In [1]: import numpy as np

In [2]: from numpy import linalg as LA

In [3]: np.set_printoptions(precision=3, suppress=True, linewidth=160)

In [4]: tidy = lambda a: np.round(a, 3) + 0

In [5]: rng = np.random.default_rng(30746)

In [6]: mat = (rng.random((3, 3)) < 0.3) + np.eye(3)

In [7]: mat /= mat.sum(axis=1, keepdims=True)

In [8]: mat
Out[8]: 
array([[1., 0., 0.],
       [0., 1., 0.],
       [0., 0., 1.]])

In [9]: evals, V = LA.eigh(mat)

In [10]: V.T @ mat @ V
Out[10]: 
array([[1., 0., 0.],
       [0., 1., 0.],
       [0., 0., 1.]])

In [11]: print(evals)
[1. 1. 1.]

In [12]: mat @ mat.T
Out[12]: 
array([[1., 0., 0.],
       [0., 1., 0.],
       [0., 0., 1.]])

In [13]: print(mat.T @ mat)
[[1. 0. 0.]
 [0. 1. 0.]
 [0. 0. 1.]]

In [14]: tidy(LA.pinv(mat))
Out[14]: 
array([[1., 0., 0.],
       [0., 1., 0.],
       [0., 0., 1.]])

In [15]: tidy(LA.norm(mat, axis=0))
Out[15]: array([1., 1., 1.])

In [16]: evals, V = LA.eigh(mat)

In [17]: x0 = np.array([5, 4, 5])

In [18]: V * np.maximum(evals, 0) @ V.T
Out[18]: 
array([[1., 0., 0.],
       [0., 1., 0.],
       [0., 0., 1.]])

In [19]: V * np.abs(evals) @ V.T
Out[19]: 
array([[1., 0., 0.],
       [0., 1., 0.],
       [0., 0., 1.]])

In [20]: x0 @ mat @ x0
Out[20]: np.float64(66.0)

In [21]: A2 = mat[0, 0] * mat[1:] - np.outer(mat[1:, 0], mat[0])

In [22]: A2
Out[22]: 
array([[0., 1., 0.],
       [0., 0., 1.]])

In [23]: print(LA.matrix_rank(A2), LA.matrix_rank(mat))
2 3

In [24]: print(mat[:, 0] / mat[0, 0])
[1. 0. 0.]

In [25]: F = np.loadtxt("sample1.csv", delimiter=",")

In [26]: F
Out[26]: 
array([[11.055,  6.977,  1.013,  1.007],
       [12.979, 21.037,  3.017,  2.98 ],
       [19.991, 28.023,  3.983,  4.057]])

In [27]: A2 = F / LA.norm(F, axis=1, keepdims=True)

In [28]: C2 = A2 @ A2.T

In [29]: tidy(C2[2])
Out[29]: array([0.926, 0.998, 1.   ])

In [30]: (np.abs(C2) > 0.9).astype(int)
Out[30]: 
array([[1, 0, 1],
       [0, 1, 1],
       [1, 1, 1]])

In [31]: tidy(C2)
Out[31]: 
array([[1.   , 0.898, 0.926],
       [0.898, 1.   , 0.998],
       [0.926, 0.998, 1.   ]])

In [32]: A2 = np.array([[0, 1, -2], [2, -2, -3], [-3, 0, -3]])

In [33]: A = np.triu(A2, 1)

In [34]: A
Out[34]: 
array([[ 0,  1, -2],
       [ 0,  0, -3],
       [ 0,  0,  0]])

In [35]: (A + A.T) / 2
Out[35]: 
array([[ 0. ,  0.5, -1. ],
       [ 0.5,  0. , -1.5],
       [-1. , -1.5,  0. ]])

In [36]: tidy(np.abs(LA.eigvals(A)).max())
Out[36]: np.float64(0.0)

In [37]: tidy(LA.det(A))
Out[37]: np.float64(0.0)

In [38]: print(np.allclose(A, A.T))
False

In [39]: print(tidy(np.sort(np.abs(LA.eigvals(A)))))
[0. 0. 0.]

In [40]: np.trace(A)
Out[40]: np.int64(0)

In [41]: print(np.allclose(A @ A.T, A.T @ A))
False

In [42]: labels = rng.permutation(3)

In [43]: labels
Out[43]: array([2, 1, 0])

In [44]: A2 = A[labels][:, labels]

In [45]: np.trace(A2)
Out[45]: np.int64(0)

In [46]: A2
Out[46]: 
array([[ 0,  0,  0],
       [-3,  0,  0],
       [-2,  1,  0]])

In [47]: (A2 + A2.T) / 2
Out[47]: 
array([[ 0. , -1.5, -1. ],
       [-1.5,  0. ,  0.5],
       [-1. ,  0.5,  0. ]])

In [48]: tidy(LA.det(A2))
Out[48]: np.float64(0.0)

In [49]: LA.matrix_power(A2, 3)
Out[49]: 
array([[0, 0, 0],
       [0, 0, 0],
       [0, 0, 0]])

In [50]: tidy(np.sort(np.abs(LA.eigvals(A2))))
Out[50]: array([0., 0., 0.])

In [51]: print(tidy(np.abs(LA.eigvals(A2)).max()))
0.0

In [52]: print(np.allclose(A2 @ A2.T, A2.T @ A2))
False

In [53]: U, sigma, Vt = LA.svd(A)

In [54]: np.argmax(sigma[:-1] / (sigma[1:] + 1e-6)) + 1
Out[54]: np.int64(2)

In [55]: A2 = U[:, :2] @ np.diag(sigma[:2]) @ Vt[:2]

In [56]: print(LA.matrix_rank(A2))
2

In [57]: print(tidy(A2))
[[ 0.  1. -2.]
 [ 0.  0. -3.]
 [ 0.  0.  0.]]

In [58]: print(tidy(np.abs(A - A2).max()))
0.0

In [59]: X = np.loadtxt("w.csv", delimiter=",")

In [60]: X
Out[60]: 
array([[ -3.92 ,  -6.419,  -8.07 ],
       [ -0.651, -21.302,  32.398],
       [  6.793,  33.07 ,  -4.997],
       [ -2.176, -11.954,  -2.285],
       [ -0.919,  -8.42 ,  -7.635],
       [ -0.18 ,   5.252,  10.231],
       [ -6.824,  -7.306, -15.082],
       [ 13.781,  15.533,  44.45 ],
       [ -7.738,  -5.325,  -3.71 ],
       [ -2.854,  -8.544,  11.138],
       [ -4.791,  18.804,  22.198],
       [ -2.015,  -1.256,   3.498],
       [ -4.965,   1.202, -24.442],
       [  6.575,   5.889, -14.99 ],
       [ -1.981,  -2.219,  -1.262],
       [  8.55 ,  13.258,  31.024],
       [ -3.525,   9.12 ,  -2.77 ],
       [-13.386, -12.354,   9.877],
       [  2.627,  12.191,  18.52 ],
       [  0.439,  -5.818,  -6.262],
       [  4.275,   5.996,  -9.013]])

In [61]: C2 = np.cov(X, rowvar=False)

In [62]: np.median(X, axis=0)
Out[62]: array([-1.981, -1.256, -2.285])

In [63]: C2.shape
Out[63]: (3, 3)
